% ipython --no-banner

In [1]: import numpy as np

In [2]: import numpy.linalg as la

In [3]: np.set_printoptions(precision=3, suppress=True, linewidth=140)

In [4]: m1 = np.load("layer18.npy")

In [5]: m1
Out[5]: 
array([[ 3,  3,  3, -1],
       [ 1, -2,  6, -2],
       [-1,  3,  6, -2]])

In [6]: np.unravel_index(np.abs(m1).argmax(), m1.shape)
Out[6]: (np.int64(1), np.int64(2))

In [7]: np.count_nonzero(m1)
Out[7]: np.int64(12)

In [8]: m1.mean(axis=0)
Out[8]: array([ 1.   ,  1.333,  5.   , -1.667])

In [9]: la.rank(m1)
AttributeError: module 'numpy.linalg' has no attribute 'rank'


In [10]: np.abs(m1).max()
Out[10]: np.int64(6)

In [11]: m1.shape
Out[11]: (3, 4)

In [12]: la.svd(m1, compute_uv=False)
Out[12]: array([9.733, 4.345, 3.066])

In [13]: la.matrix_rank(m1)
Out[13]: np.int64(3)

In [14]: x = np.array([2, 4, -3, -3])

In [15]: m1 @ (2 * x)
Out[15]: array([ 24, -36,  -4])

In [16]: x @ m1
ValueError: matmul: Input operand 1 has a mismatch in its core dimension 0, with gufunc signature (n?,k),(k,m?)->(n?,m?) (size 3 is different from 4)


In [17]: m1 @ np.eye(4)[1]
Out[17]: array([ 3., -2.,  3.])

In [18]: la.norm(m1 @ x) <= la.norm(m1, 2) * la.norm(x) + 1e-9
Out[18]: np.True_

In [19]: feats = np.load("test14.npy")

In [20]: feats
Out[20]: 
array([[ 1,  0,  3],
       [ 3,  9,  4],
       [16, 45, 23]])

In [21]: np.allclose(feats[:-1].T @ la.lstsq(feats[:-1].T, feats[-1])[0], feats[-1])
Out[21]: True

In [22]: la.lstsq(feats[:-1].T, feats[-1])[2]
Out[22]: np.int32(2)

In [23]: round(float(np.trace(la.pinv(feats) @ feats)), 3)
Out[23]: 2.0

In [24]: np.abs(np.diag(la.qr(feats)[1])) > 1e-9
Out[24]: array([ True,  True, False])

In [25]: np.unique(feats.round(6), axis=0).shape
Out[25]: (3, 3)

In [26]: X = np.array([[0, 0, 0], [0, 0, 0], [0, 0, 0], [0, 0, -2]])

In [27]: U, s, Vh = la.svd(X)

In [28]: s
Out[28]: array([2., 0., 0.])

In [29]: np.argmax(s[:-1] / (s[1:] + 1e-6)) + 1
Out[29]: np.int64(1)

In [30]: other = U[:, :1] @ np.diag(s[:1]) @ Vh[:1]

In [31]: round(float(la.norm(X - other) / la.norm(X)), 3)
Out[31]: 0.0

In [32]: np.abs(X - other).max()
Out[32]: np.float64(0.0)

In [33]: other
Out[33]: 
array([[ 0.,  0.,  0.],
       [ 0.,  0.,  0.],
       [ 0.,  0.,  0.],
       [ 0.,  0., -2.]])

In [34]: [round(float(x), 3) for x in la.svd(X, compute_uv=False)[:3]]
Out[34]: [2.0, 0.0, 0.0]

In [35]: X @ la.pinv(X) @ X
Out[35]: 
array([[ 0.,  0.,  0.],
       [ 0.,  0.,  0.],
       [ 0.,  0.,  0.],
       [ 0.,  0., -2.]])

In [36]: np.unique(X.round(6), axis=0).shape
Out[36]: (2, 3)

In [37]: r = la.matrix_rank(X)

In [38]: r
Out[38]: np.int64(1)

In [39]: ns = la.svd(X)[2][r:].T

In [40]: ns.shape
Out[40]: (3, 2)

In [41]: ns @ ns.T
Out[41]: 
array([[1., 0., 0.],
       [0., 1., 0.],
       [0., 0., 0.]])

In [42]: X @ ns
Out[42]: 
array([[0., 0.],
       [0., 0.],
       [0., 0.],
       [0., 0.]])

In [43]: [int(la.matrix_rank(X[:i])) for i in range(1, len(X) + 1)]
Out[43]: [0, 0, 0, 1]

In [44]: W = np.array([[-2, 4, -1, -4], [-3, 5, 0, 2], [1, -5, 1, 4]])

In [45]: b = np.array([0, 1, -1, -2])

In [46]: act = np.maximum(X @ W + b, 0)

In [47]: (act > 0).astype(int)
Out[47]: 
array([[0, 1, 0, 0],
       [0, 1, 0, 0],
       [0, 1, 0, 0],
       [0, 1, 0, 0]])

In [48]: basis = np.array([[2, 1, -2], [1, -2, -2], [2, -1, 1], [1, 0, 0]])

In [49]: (act @ basis).round(6).argmax(axis=1)
Out[49]: array([0, 0, 0, 0])

In [50]: M = np.loadtxt("w.csv", delimiter=",")

In [51]: M
Out[51]: 
array([[3., 1., 1.],
       [1., 3., 1.],
       [1., 1., 3.]])

In [52]: np.round(la.det(2 * M), 3), round(la.det(M), 3)
Out[52]: (np.float64(160.0), np.float64(20.0))

In [53]: round(la.det(M[::-1]), 3)
Out[53]: np.float64(-20.0)

In [54]: np.einsum("ii->", M)
Out[54]: np.float64(9.0)

In [55]: np.poly(M)
Out[55]: array([  1.,  -9.,  24., -20.])

In [56]: np.kron(np.eye(2, dtype=int), M)
Out[56]: 
array([[3., 1., 1., 0., 0., 0.],
       [1., 3., 1., 0., 0., 0.],
       [1., 1., 3., 0., 0., 0.],
       [0., 0., 0., 3., 1., 1.],
       [0., 0., 0., 1., 3., 1.],
       [0., 0., 0., 1., 1., 3.]])

In [57]: rng = np.random.default_rng(42)

In [58]: idx = rng.permutation(3)

In [59]: idx
Out[59]: array([2, 1, 0])

In [60]: other = M[idx][:, idx]

In [61]: np.sort(np.abs(la.eigvals(other)))
Out[61]: array([2., 2., 5.])

In [62]: other
Out[62]: 
array([[3., 1., 1.],
       [1., 3., 1.],
       [1., 1., 3.]])

In [63]: np.diag(other)
Out[63]: array([3., 3., 3.])

In [64]: np.trace(other)
Out[64]: np.float64(9.0)

In [65]: np.sort(np.abs(np.fft.fft(M[0]))), np.sort(la.svd(M, compute_uv=False))
Out[65]: (array([2., 2., 5.]), array([2., 2., 5.]))

In [66]: np.fft.fft(M[0])
Out[66]: array([5.+0.j, 2.+0.j, 2.+0.j])

In [67]: M @ (-1.0) ** np.arange(3)
Out[67]: array([ 3., -1.,  3.])

In [68]: arr = np.load("arr.npy")

In [69]: arr
Out[69]: 
array([[-2,  2,  0, -2],
       [ 0, -3,  0,  3],
       [ 0,  0,  0,  0],
       [ 3, -2,  0,  2]])

In [70]: def softmax(z):
    ...:     e = np.exp(z - z.max(axis=-1, keepdims=True))
    ...:     return e / e.sum(axis=-1, keepdims=True)
    ...: 

In [71]: np.round(softmax(10 * arr[1]), 3) + 0
Out[71]: array([0., 0., 0., 1.])

In [72]: att = arr @ arr.T / np.sqrt(4)

In [73]: np.round(softmax(att), 3) + 0
Out[73]: 
array([[0.998, 0.   , 0.002, 0.   ],
       [0.   , 0.952, 0.   , 0.047],
       [0.25 , 0.25 , 0.25 , 0.25 ],
       [0.   , 0.076, 0.   , 0.924]])

In [74]: np.round(softmax(att + np.triu(np.full(att.shape, -np.inf), 1)), 3) + 0
Out[74]: 
array([[1.   , 0.   , 0.   , 0.   ],
       [0.   , 1.   , 0.   , 0.   ],
       [0.333, 0.333, 0.333, 0.   ],
       [0.   , 0.076, 0.   , 0.924]])

In [75]: softmax(att).round(6).argmax(axis=1)
Out[75]: array([0, 1, 0, 3])

In [76]: mat = np.load("run18.npy")

In [77]: mat
Out[77]: 
array([[-10,  -3,   4,  -2],
       [ -3,  -6,   7,   6],
       [  4,   7,  -2,  -3],
       [ -2,   6,  -3,  10]])

In [78]: u = np.array([0, 0])

In [79]: np.polyval(u, mat[0])
Out[79]: array([0, 0, 0, 0])

In [80]: np.convolve(mat[0], u)
Out[80]: array([0, 0, 0, 0, 0])

In [81]: np.cross(mat[0, :3], mat[1, :3])
Out[81]: array([ 3, 58, 51])

In [82]: np.array([np.convolve(row, u, "same") for row in mat])
Out[82]: 
array([[0, 0, 0, 0],
       [0, 0, 0, 0],
       [0, 0, 0, 0],
       [0, 0, 0, 0]])

In [83]: x = np.array([5, 9, 1, 0])

In [84]: target = mat @ x

In [85]: b, lr = np.zeros(4), 1 / la.norm(mat, 2) ** 2

In [86]: for i in range(12):
    ...:     b -= lr * mat.T @ (mat @ b - target)
    ...:     if i % 2 == 0: print(i, round(la.norm(mat @ b - target), 3))
    ...: 
0 22.609
2 18.836
4 17.125
6 15.625
8 14.262
10 13.02

In [87]: b
Out[87]: array([ 4.504,  7.037, -2.045,  0.243])

In [88]: softmax(feats[1])
Out[88]: array([0.002, 0.991, 0.007])

In [89]: softmax(feats).sum(axis=1)
Out[89]: array([1., 1., 1.])

In [90]: att = feats @ feats.T / np.sqrt(3)

In [91]: np.round(softmax(att), 3) + 0
Out[91]: 
array([[0., 0., 1.],
       [0., 0., 1.],
       [0., 0., 1.]])

In [92]: np.round(softmax(att + np.triu(np.full(att.shape, -np.inf), 1)), 3) + 0
Out[92]: 
array([[1., 0., 0.],
       [0., 1., 0.],
       [0., 0., 1.]])

In [93]: softmax(att)[1] @ feats
Out[93]: array([16., 45., 23.])

In [94]: softmax(att).round(6).argmax(axis=1)
Out[94]: array([2, 2, 2])

In [95]: ev, V = la.eigh(mat)

In [96]: la.eigvalsh(mat + 5 * np.eye(4))
Out[96]: array([-11.09 ,  -2.765,   8.394,  17.461])

In [97]: la.svd(mat, compute_uv=False)
Out[97]: array([16.09 , 12.461,  7.765,  3.394])

In [98]: ev.sum(), np.trace(mat)
Out[98]: (np.float64(-8.0), np.int64(-8))

In [99]: ev
Out[99]: array([-16.09 ,  -7.765,   3.394,  12.461])

In [100]: np.abs(V[:, -1])
Out[100]: array([0.139, 0.294, 0.092, 0.941])

In [101]: (ev > 1e-8).sum(), (ev < -1e-8).sum()
Out[101]: (np.int64(2), np.int64(2))

In [102]: np.all(la.eigvalsh(mat) > 0)
Out[102]: np.False_

In [103]: A = np.loadtxt("sample0.csv", delimiter=",")

In [104]: A
Out[104]: 
array([[0.1, 0. , 2. ],
       [2. , 2.1, 3. ],
       [0. , 0. , 2.1]])

In [105]: other = A / la.norm(A, axis=1, keepdims=True)

In [106]: cov = other @ other.T

In [107]: cov[1]
Out[107]: array([0.742, 1.   , 0.719])

In [108]: la.norm(other, axis=1)
Out[108]: array([1., 1., 1.])

In [109]: (np.abs(cov) > 0.9).astype(int)
Out[109]: 
array([[1, 0, 1],
       [0, 1, 0],
       [1, 0, 1]])

In [110]: np.argwhere(np.triu(np.abs(cov) > 0.95, 1))
Out[110]: array([[0, 2]])

In [111]: x = np.array([-2, 0, -2])

In [112]: np.einsum("ij,j->i", feats, x)
Out[112]: array([ -8, -14, -78])

In [113]: (feats @ x).argmax()
Out[113]: np.int64(0)

In [114]: feats * x
Out[114]: 
array([[ -2,   0,  -6],
       [ -6,   0,  -8],
       [-32,   0, -46]])

In [115]: feats @ x
Out[115]: array([ -8, -14, -78])

In [116]: feats @ np.ones(3)
Out[116]: array([ 4., 16., 84.])

In [117]: Q, V = la.qr(A[:, :2])[0], la.qr(A[:, 2:])[0]

In [118]: s = la.svd(Q.T @ V, compute_uv=False)

In [119]: round(float(la.norm(Q @ Q.T - V @ V.T, 2)), 3)
Out[119]: 1.0

In [120]: other = la.inv(A)

In [121]: np.round(la.inv(other), 3) + 0
Out[121]: 
array([[0.1, 0. , 2. ],
       [2. , 2.1, 3. ],
       [0. , 0. , 2.1]])

In [122]: np.round(A @ other, 3) + 0
Out[122]: 
array([[1., 0., 0.],
       [0., 1., 0.],
       [0., 0., 1.]])

In [123]: round(float(la.det(A) * la.det(other)), 3)
Out[123]: 1.0

In [124]: other.round(3) + 0
Out[124]: 
array([[10.   ,  0.   , -9.524],
       [-9.524,  0.476,  8.39 ],
       [ 0.   ,  0.   ,  0.476]])

In [125]: round(float(la.cond(A)), 3)
Out[125]: 89.628

In [126]: np.round(la.det(A) * other, 3) + 0
Out[126]: 
array([[ 4.41,  0.  , -4.2 ],
       [-4.2 ,  0.21,  3.7 ],
       [ 0.  ,  0.  ,  0.21]])

In [127]: np.round(la.slogdet(A)[0], 3)
Out[127]: np.float64(1.0)
